>>> import numpy as np
>>> import numpy.linalg as la
>>> np.set_printoptions(precision=3, suppress=True, linewidth=100)
>>> O, _ = la.qr(np.array([[0.0, -0.4, -0.2, -1.4, 0.1, -0.1, 0.5, -1.5, 2.2, -0.4],
...     [0.2, 1.4, -1.6, 1.2, -0.5, -0.2, -1.4, -0.4, 1.9, -0.6],
...     [-1.7, 0.4, -0.5, -0.3, 1.7, 0.1, 1.4, -0.5, -1.4, 0.0],
...     [-0.5, 0.8, -0.2, -1.0, 1.2, -0.8, 0.6, -0.1, 0.6, -0.9],
...     [0.2, -1.2, -0.6, -0.4, 1.3, 0.7, 0.0, 0.4, -2.0, 0.2],
...     [0.8, -0.7, -0.8, -1.5, -0.9, -0.3, 0.8, -0.7, -2.3, -1.3],
...     [-1.1, 0.8, 0.0, 0.2, -1.0, 0.2, 0.9, -0.6, 0.2, 0.4],
...     [0.3, 1.8, 2.0, 1.0, -0.2, 1.2, -1.1, 0.1, 0.0, -1.0],
...     [0.7, -0.1, 0.8, -1.0, 0.9, 0.2, -1.5, -1.8, -1.9, 0.4],
...     [2.4, 2.6, 1.3, -0.1, -1.3, -0.7, -1.3, 1.8, -0.1, 0.2]]))
>>> mat = 3 * O
>>> mat
array([[ 0.   ,  0.321,  0.09 , -1.414,  0.431, -0.724, -0.483,  0.552,  2.244,  0.778],
       [-0.178, -1.066,  2.263,  0.857, -0.44 , -0.75 , -1.036,  0.271,  0.213, -0.166],
       [ 1.51 , -0.828,  0.204, -0.9  , -0.983, -0.335,  0.92 ,  1.181, -0.841,  1.075],
       [ 0.444, -0.792,  0.339, -1.563, -0.863,  0.95 , -0.032, -0.964,  0.406, -1.696],
       [-0.178,  1.024,  0.324,  0.083, -1.426, -1.48 ,  1.021, -1.558,  0.198,  0.273],
       [-0.711,  0.801,  0.873, -1.209,  1.096, -1.012,  0.614,  0.75 , -1.12 , -1.101],
       [ 0.977, -0.971, -0.047, -0.358,  1.648, -0.807, -0.328, -1.699, -0.518,  0.587],
       [-0.266, -1.357, -1.525,  0.458, -0.235, -1.62 ,  0.173,  0.554,  0.376, -1.18 ],
       [-0.622,  0.289, -0.714, -0.927, -0.95 , -0.453, -2.122, -0.094, -1.153,  0.46 ],
       [-2.132, -1.375,  0.086, -0.589, -0.024,  0.449,  0.888, -0.328, -0.121,  1.049]])
>>> O, Rm = la.qr(mat)
>>> O.shape, Rm.shape
((10, 10), (10, 10))
>>> Rm.round(3) + 0
array([[-3.,  0.,  0.,  0.,  0.,  0.,  0.,  0.,  0.,  0.],
       [ 0.,  3.,  0.,  0.,  0.,  0.,  0.,  0.,  0.,  0.],
       [ 0.,  0.,  3.,  0.,  0.,  0.,  0.,  0.,  0.,  0.],
       [ 0.,  0.,  0.,  3.,  0.,  0.,  0.,  0.,  0.,  0.],
       [ 0.,  0.,  0.,  0.,  3.,  0.,  0.,  0.,  0.,  0.],
       [ 0.,  0.,  0.,  0.,  0.,  3.,  0.,  0.,  0.,  0.],
       [ 0.,  0.,  0.,  0.,  0.,  0., -3.,  0.,  0.,  0.],
       [ 0.,  0.,  0.,  0.,  0.,  0.,  0.,  3.,  0.,  0.],
       [ 0.,  0.,  0.,  0.,  0.,  0.,  0.,  0.,  3.,  0.],
       [ 0.,  0.,  0.,  0.,  0.,  0.,  0.,  0.,  0.,  3.]])
>>> O @ Rm
array([[ 0.   ,  0.321,  0.09 , -1.414,  0.431, -0.724, -0.483,  0.552,  2.244,  0.778],
       [-0.178, -1.066,  2.263,  0.857, -0.44 , -0.75 , -1.036,  0.271,  0.213, -0.166],
       [ 1.51 , -0.828,  0.204, -0.9  , -0.983, -0.335,  0.92 ,  1.181, -0.841,  1.075],
       [ 0.444, -0.792,  0.339, -1.563, -0.863,  0.95 , -0.032, -0.964,  0.406, -1.696],
       [-0.178,  1.024,  0.324,  0.083, -1.426, -1.48 ,  1.021, -1.558,  0.198,  0.273],
       [-0.711,  0.801,  0.873, -1.209,  1.096, -1.012,  0.614,  0.75 , -1.12 , -1.101],
       [ 0.977, -0.971, -0.047, -0.358,  1.648, -0.807, -0.328, -1.699, -0.518,  0.587],
       [-0.266, -1.357, -1.525,  0.458, -0.235, -1.62 ,  0.173,  0.554,  0.376, -1.18 ],
       [-0.622,  0.289, -0.714, -0.927, -0.95 , -0.453, -2.122, -0.094, -1.153,  0.46 ],
       [-2.132, -1.375,  0.086, -0.589, -0.024,  0.449,  0.888, -0.328, -0.121,  1.049]])
>>> abs(Rm[0, 0]), np.round(la.norm(mat[:, 0]), 3)
(np.float64(3.0), np.float64(3.0))
>>> mat.sum(axis=1)
array([ 1.795, -0.031,  1.003, -3.77 , -1.718, -1.019, -1.516, -4.623, -6.286, -2.096])
>>> round(float(np.abs(mat).max()), 3)
2.263
>>> mat[:, 10]
Traceback (most recent call last):
  File "<python-input-13>", line 1, in <module>
    mat[:, 10]
    ~~~^^^^^^^
IndexError: index 10 is out of bounds for axis 1 with size 10
>>> mat.sum(axis=0)
array([-1.155, -3.953,  1.894, -5.562, -1.747, -5.782, -0.384, -1.333, -0.317,  0.079])
>>> np.unravel_index(np.abs(mat).argmax(), mat.shape)
(np.int64(1), np.int64(2))
>>> u = np.array([6, 2, -2, -2, 4, -1, 8, -5, -1, -5])
>>> B = mat + np.outer(u, np.eye(10)[7])
>>> la.matrix_rank(B - mat)
np.int64(1)
>>> la.matrix_rank(la.inv(B) - la.inv(mat), tol=1e-8)
np.int64(1)
>>> np.allclose(mat, mat.T)
False
>>> round(la.det(mat), 3)
np.float64(-59049.0)
>>> np.sort(np.abs(la.eigvals(mat)))
array([3., 3., 3., 3., 3., 3., 3., 3., 3., 3.])
>>> la.determinant(mat)
Traceback (most recent call last):
  File "<python-input-23>", line 1, in <module>
    la.determinant(mat)
    ^^^^^^^^^^^^^^
AttributeError: module 'numpy.linalg' has no attribute 'determinant'
>>> np.round(np.trace(mat), 3)
np.float64(-4.741)
